$ ipython --no-banner

In [1]: import numpy as np

In [2]: import numpy.linalg as la

In [3]: np.set_printoptions(suppress=True, linewidth=200)

In [4]: rng = np.random.default_rng(478)

In [5]: X = (rng.random((3, 3)) < 0.3) + np.eye(3)

In [6]: X /= X.sum(axis=1, keepdims=True)

In [7]: print(X)
[[0.5 0.  0.5]
 [0.5 0.5 0. ]
 [0.  0.  1. ]]

In [8]: cov = X.T @ X

In [9]: print(np.diag(cov))
[0.5  0.25 1.25]

In [10]: print(cov)
[[0.5  0.25 0.25]
 [0.25 0.25 0.  ]
 [0.25 0.   1.25]]

In [11]: print(np.trace(cov), (X ** 2).sum())
2.0 2.0

In [12]: print(np.allclose(cov, cov.T))
True

In [13]: print(np.allclose(X, X.T))
False

In [14]: print(np.allclose(X @ X.T, X.T @ X))
False

In [15]: print(X @ X)
[[0.25 0.   0.75]
 [0.5  0.25 0.25]
 [0.   0.   1.  ]]

In [16]: print(round(np.abs(la.eigvals(X)).max(), 2))
1.0

In [17]: print(np.round(la.matrix_power(X, 3), 2))
[[0.12 0.   0.88]
 [0.38 0.12 0.5 ]
 [0.   0.   1.  ]]

In [18]: print(np.round(np.sort(np.abs(la.eigvals(X))), 2))
[0.5 0.5 1. ]

In [19]: idx = rng.permutation(3)

In [20]: Y = X[:, idx] * rng.choice([-1, 1], 3)

In [21]: print(Y)
[[-0.  -0.5 -0.5]
 [-0.5 -0.  -0.5]
 [-0.  -1.  -0. ]]

In [22]: U, _, VT = la.svd(X.T @ Y)

In [23]: print(np.round(la.lstsq(X, Y)[0], 2) + 0)
[[ 0.  0. -1.]
 [-1.  0.  0.]
 [ 0. -1.  0.]]
